>>> import numpy as np
>>> from numpy import linalg as LA
>>> np.set_printoptions(precision=3, suppress=True, linewidth=100)
>>> data = np.loadtxt("test13.csv", delimiter=",")
>>> data
array([[-0.68 , -0.217, -0.998,  0.999, -0.993],
       [ 0.327,  0.254,  0.04 ,  0.217, -0.363],
       [-0.226, -0.217,  0.31 , -0.53 ,  0.578],
       [-0.273, -0.438,  0.963, -0.992,  0.99 ],
       [-0.38 , -0.05 , -0.968,  0.98 , -0.955],
       [ 0.927,  0.786,  0.938, -0.706, -0.06 ],
       [ 0.939,  0.808,  0.947, -0.721, -0.08 ],
       [-0.139, -0.01 , -0.653,  0.706, -0.623],
       [-0.291, -0.422,  0.935, -0.984,  0.982],
       [-0.778, -0.641, -0.38 , -0.31 ,  0.686],
       [ 0.98 ,  0.859,  0.999, -0.997,  0.944],
       [ 0.691,  0.336,  0.986, -0.985,  0.946],
       [-0.874, -0.782, -0.02 , -0.782,  0.932],
       [ 0.757,  0.578,  0.706, -0.319, -0.217],
       [ 0.917,  0.68 ,  0.996, -0.991,  0.926],
       [-0.862, -0.664, -0.933,  0.8  , -0.31 ]])
>>> Xs = data - data.mean(axis=0)
>>> evecs = LA.svd(Xs)[2][:2]
>>> out = Xs - Xs @ evecs.T @ evecs
>>> out.std(axis=0)
array([0.067, 0.081, 0.138, 0.081, 0.134])
>>> np.round(np.cov(Xs @ evecs.T, rowvar=False), 3) + 0
array([[1.829, 0.   ],
       [0.   , 0.71 ]])
>>> np.diag(evecs.T @ evecs)
array([0.47 , 0.358, 0.339, 0.363, 0.47 ])
>>> (Xs @ evecs.T).std(axis=0)
array([1.309, 0.816])
>>> LA.norm(out, axis=1).round(6).argmax()
np.int64(10)
>>> proj = data @ LA.solve(data.T @ data, data.T)
>>> np.round(LA.eigvalsh(proj), 3) + 0
array([0., 0., 0., 0., 0., 0., 0., 0., 0., 0., 0., 1., 1., 1., 1., 1.])
>>> np.allclose(proj @ proj, proj)
True
>>> proj @ data[:, 1]
array([-0.217,  0.254, -0.217, -0.438, -0.05 ,  0.786,  0.808, -0.01 , -0.422, -0.641,  0.859,
        0.336, -0.782,  0.578,  0.68 , -0.664])
>>> round(float(np.trace(proj)), 3)
5.0
>>> Z = data[[1, 5]].astype(float)
>>> for _ in range(5):
...     idx = LA.norm(data[:, None] - Z, axis=-1).argmin(axis=1)
...     Z = np.array([data[idx == j].mean(axis=0) for j in range(2)])
... 
>>> idx
array([0, 0, 1, 1, 0, 1, 1, 0, 1, 0, 1, 1, 0, 1, 1, 0])
>>> np.bincount(idx)
array([7, 9])
>>> Z[1] - Z[0]
array([ 0.975,  0.631,  1.423, -1.176,  0.789])
>>> np.abs(Z[1] - Z[0]).argmax()
np.int64(2)
>>> Xs = (data - data.mean(axis=0)) / data.std(axis=0)
>>> np.argwhere(np.abs(Xs) > 2)
array([], shape=(0, 2), dtype=int64)
>>> Xs.std(axis=0)
array([1., 1., 1., 1., 1.])
>>> coef = LA.lstsq(np.delete(Xs, 2, axis=1), Xs[:, 2])[0]
>>> coef
array([ 1.066, -0.757, -0.922, -0.341])
>>> M = np.array([[3.0, -14.0, -12.0, 8.0, -2.0, 6.0, -4.0, 8.0],
...     [-14.0, 48.0, 42.0, -28.0, 7.0, -21.0, 14.0, -28.0],
...     [-12.0, 42.0, 35.0, -24.0, 6.0, -18.0, 12.0, -24.0],
...     [8.0, -28.0, -24.0, 15.0, -4.0, 12.0, -8.0, 16.0],
...     [-2.0, 7.0, 6.0, -4.0, 0.0, -3.0, 2.0, -4.0],
...     [6.0, -21.0, -18.0, 12.0, -3.0, 8.0, -6.0, 12.0],
...     [-4.0, 14.0, 12.0, -8.0, 2.0, -6.0, 3.0, -8.0],
...     [8.0, -28.0, -24.0, 16.0, -4.0, 12.0, -8.0, 15.0]])
>>> Uu, sv, vt = LA.svd(M)
>>> sv
array([134.,   1.,   1.,   1.,   1.,   1.,   1.,   1.])
>>> np.argmax(sv[:-1] / (sv[1:] + 1e-6)) + 1
np.int64(1)
>>> out = Uu[:, :1] @ np.diag(sv[:1]) @ vt[:1]
>>> LA.matrix_rank(out)
np.int64(1)
